% python3 -q
>>> import numpy as np
>>> from numpy import linalg as LA
>>> np.set_printoptions(precision=3, suppress=True, linewidth=120)
>>> tidy = lambda a: np.round(a, 3) + 0
>>> J = np.load("out16.npy")
>>> J
array([[ 3, -3,  3, -3,  3, -3],
       [-1,  2, -1,  2, -1,  2],
       [-1,  2, -1,  2, -1,  2],
       [ 3, -3,  3, -3,  3, -3],
       [-1,  2, -1,  2, -1,  2],
       [-1,  2, -1,  2, -1,  2]])
>>> # rows 1 and 2 are equal
>>> left, s, vt = LA.svd(J)
>>> tidy(s)
array([12.808,  1.987,  0.   ,  0.   ,  0.   ,  0.   ])
>>> A2 = left[:, :2] @ np.diag(s[:2]) @ vt[:2]
>>> tidy(A2)
array([[ 3., -3.,  3., -3.,  3., -3.],
       [-1.,  2., -1.,  2., -1.,  2.],
       [-1.,  2., -1.,  2., -1.,  2.],
       [ 3., -3.,  3., -3.,  3., -3.],
       [-1.,  2., -1.,  2., -1.,  2.],
       [-1.,  2., -1.,  2., -1.,  2.]])
>>> arr = np.load("mat.npy")
>>> arr
array([[ 1,  0,  0,  0],
       [-2,  1,  0,  0],
       [ 3,  0,  1,  0],
       [ 2,  0, -1,  1]])
>>> x0 = np.array([2, 0, 2, 2])
>>> (arr * x0).sum(axis=1)
array([ 2, -4,  8,  4])
>>> arr * x0
array([[ 2,  0,  0,  0],
       [-4,  0,  0,  0],
       [ 6,  0,  2,  0],
       [ 4,  0, -2,  2]])
>>> np.einsum("ij,j->i", arr, x0)
array([ 2, -4,  8,  4])
>>> arr @ (2 * x0)
array([ 4, -8, 16,  8])
>>> LA.norm(arr @ x0) <= LA.norm(arr, 2) * LA.norm(x0) + 1e-9
np.True_
>>> r0, v = J[2], J[0]
>>> r0 @ v
np.int64(-27)
>>> r0 @ r0
np.int64(15)
>>> pr = (r0 @ v) / (r0 @ r0) * r0
>>> pr
array([ 1.8, -3.6,  1.8, -3.6,  1.8, -3.6])
>>> tidy(v - pr)
array([1.2, 0.6, 1.2, 0.6, 1.2, 0.6])
>>> tidy(LA.norm(r0 + v) ** 2 + LA.norm(r0 - v) ** 2)
np.float64(138.0)
>>> LA.matrix_rank(np.outer(r0, v))
np.int64(1)
>>> np.outer(r0, v)
array([[-3,  3, -3,  3, -3,  3],
       [ 6, -6,  6, -6,  6, -6],
       [-3,  3, -3,  3, -3,  3],
       [ 6, -6,  6, -6,  6, -6],
       [-3,  3, -3,  3, -3,  3],
       [ 6, -6,  6, -6,  6, -6]])
>>> tidy((v - pr) @ r0)
np.float64(0.0)
>>> ev, evecs = LA.eig(arr)
>>> tidy(np.sort(LA.eigvals(LA.inv(arr))))
array([1., 1., 1., 1.])
>>> ev
array([1., 1., 1., 1.])
>>> arr @ evecs[:, 0] - ev[0] * evecs[:, 0]
array([0., 0., 0., 0.])
>>> tidy(np.sort(LA.eigvals(arr.T)))
array([1., 1., 1., 1.])
>>> K = 0.2 ** np.abs(np.subtract.outer(np.arange(3), np.arange(3)))
>>> tidy(K)
array([[1.  , 0.2 , 0.04],
       [0.2 , 1.  , 0.2 ],
       [0.04, 0.2 , 1.  ]])
>>> q, r_ = LA.qr(K)
>>> tidy(np.abs(np.diag(r_)))
array([1.021, 0.959, 0.941])
>>> tidy(q)
array([[-0.98 ,  0.2  ,  0.   ],
       [-0.196, -0.961, -0.196],
       [-0.039, -0.192,  0.981]])
>>> tidy(q.T @ q)
array([[1., 0., 0.],
       [0., 1., 0.],
       [0., 0., 1.]])
>>> F = np.load("a.npy")
>>> F
array([[ 0. , -0.5,  0.5],
       [-0.4,  0. ,  0.8],
       [ 0.8, -0.4, -0.7],
       [-0.6,  0.6,  0. ],
       [ 1. ,  1.4,  0.5],
       [ 1.4,  1.2, -0.1],
       [ 0.7, -1.7,  0.4],
       [ 0.9, -0.9, -0.4],
       [ 3. ,  1.4, -0.6],
       [-2.2, -0.7,  0.3],
       [ 0.1, -0.3, -0.1],
       [ 0.4, -0.6,  0.4],
       [ 3.5, -0.4, -0.6],
       [ 0.6, -0.7, -1.3],
       [ 1. , -2. , -3. ]])
>>> x0 = np.array([4, 0, 3])
>>> y = F @ x0
>>> tidy(LA.lstsq(F, y)[0])
array([4., 0., 3.])
>>> tidy(LA.solve(F.T @ F, F.T @ y))
array([4., 0., 3.])
>>> tidy(y)
array([ 1.5,  0.8,  1.1, -2.4,  5.5,  5.3,  4. ,  2.4, 10.2, -7.9,  0.1,  2.8, 12.2, -1.5, -5. ])
>>> rng = np.random.default_rng(76)
>>> y = y + 0.3 * rng.normal(size=15)
>>> tidy(y)
array([ 1.329,  1.325,  1.394, -2.248,  5.822,  4.831,  4.189,  2.83 , 10.617, -8.368, -0.167,  2.937, 12.299, -1.726,
       -4.628])
>>> b, *_ = LA.lstsq(F, y)
>>> b.round()
array([ 4., -0.,  3.])
>>> tidy(LA.norm(y - F @ b))
np.float64(1.156)
>>> D = LA.norm(F[:, None] - F[None], axis=-1)
>>> np.flatnonzero(D[9] < D.mean() / 2)
array([9])
>>> (D + 1e9 * np.eye(15)).round(6).argmin(axis=1)
array([11,  0,  7,  1,  5,  4, 11,  2,  5,  1,  0,  0,  8,  2, 13])
>>> G = np.cov(F, rowvar=False)
>>> np.median(F, axis=0)
array([ 0.7, -0.4, -0.1])
>>> tidy(F.std(axis=0))
array([1.319, 0.985, 0.917])
>>> np.argsort(-F.std(axis=0).round(6), kind="stable")
array([0, 1, 2])
>>> G.shape
(3, 3)
>>> np.argwhere(np.triu(np.abs(np.corrcoef(F.T)) > 0.8, 1))
array([], shape=(0, 2), dtype=int64)
>>> mat = np.load("x.npy")
>>> mat
array([[ 81,   5,   3,  -1],
       [  1,  17,   2,  -3],
       [ -5,   3, 165,   4],
       [  4,  -3,   1, 140]])
>>> mat[2] @ mat[3]
np.int64(696)
>>> LA.norm(mat, axis=1).argmax()
np.int64(2)
>>> tidy(LA.norm(mat, "nuc"))
np.float64(403.283)
>>> hat = np.triu(np.array([[0, 0, 0, 3], [1, 3, 2, 2], [3, 2, 1, 0], [1, 2, 1, 2]]), 1) + np.eye(4)
>>> A2 = hat @ mat @ LA.inv(hat)
>>> A2
array([[ 93.,  -4.,  14., 148.],
       [ -1.,  17., 300., 254.],
       [ -5.,   3., 159.,  13.],
       [  4.,  -3.,   7., 134.]])
>>> ev, evecs = LA.eig(mat)
>>> tidy(np.sort(LA.eigvals(mat @ mat)))
array([  282.088,  6619.187, 19547.022, 27236.703])
>>> r0 = np.array([-3, 0, 2, 6])
>>> A2 = mat + np.outer(r0, np.eye(4)[3])
>>> LA.matrix_rank(A2 - mat)
np.int64(1)
>>> LA.matrix_rank(LA.inv(A2) - LA.inv(mat), tol=1e-8)
np.int64(1)
>>> A2
array([[ 81.,   5.,   3.,  -4.],
       [  1.,  17.,   2.,  -3.],
       [ -5.,   3., 165.,   6.],
       [  4.,  -3.,   1., 146.]])
>>> r0 = np.array([4, 5, 3, 3, 5])
>>> X = r0[np.abs(np.subtract.outer(np.arange(5), np.arange(5)))]
>>> X
array([[4, 5, 3, 3, 5],
       [5, 4, 5, 3, 3],
       [3, 5, 4, 5, 3],
       [3, 3, 5, 4, 5],
       [5, 3, 3, 5, 4]])
>>> A2 = X / np.sqrt((X ** 2).mean(axis=1, keepdims=True))
>>> tidy(A2[2])
array([0.732, 1.22 , 0.976, 1.22 , 0.732])
>>> tidy(LA.norm(A2, axis=1))
array([2.236, 2.236, 2.236, 2.236, 2.236])
>>> LA.matrix_rank(X - X.mean(axis=1, keepdims=True))
np.int64(4)
>>> tidy(LA.eigvalsh(X).min())
np.float64(-2.236)
>>> theta = np.radians(36)
>>> r_ = np.eye(5)
>>> r_[1, 1] = r_[3, 3] = np.cos(theta)
>>> r_[1, 3], r_[3, 1] = -np.sin(theta), np.sin(theta)
>>> tidy(r_)
array([[ 1.   ,  0.   ,  0.   ,  0.   ,  0.   ],
       [ 0.   ,  0.809,  0.   , -0.588,  0.   ],
       [ 0.   ,  0.   ,  1.   ,  0.   ,  0.   ],
       [ 0.   ,  0.588,  0.   ,  0.809,  0.   ],
       [ 0.   ,  0.   ,  0.   ,  0.   ,  1.   ]])
>>> A2 = X @ r_.T
>>> tidy(A2)
array([[ 4.   ,  2.282,  3.   ,  5.366,  5.   ],
       [ 5.   ,  1.473,  5.   ,  4.778,  3.   ],
       [ 3.   ,  1.106,  4.   ,  6.984,  3.   ],
       [ 3.   ,  0.076,  5.   ,  4.999,  5.   ],
       [ 5.   , -0.512,  3.   ,  5.808,  4.   ]])
>>> np.allclose(LA.norm(X, axis=1), LA.norm(A2, axis=1))
True
>>> tidy(LA.svd(X, compute_uv=False)), tidy(LA.svd(A2, compute_uv=False))
(array([20.   ,  2.236,  2.236,  2.236,  2.236]), array([20.   ,  2.236,  2.236,  2.236,  2.236]))
>>> tidy(LA.det(r_)), tidy(np.trace(r_))
(np.float64(1.0), np.float64(4.618))
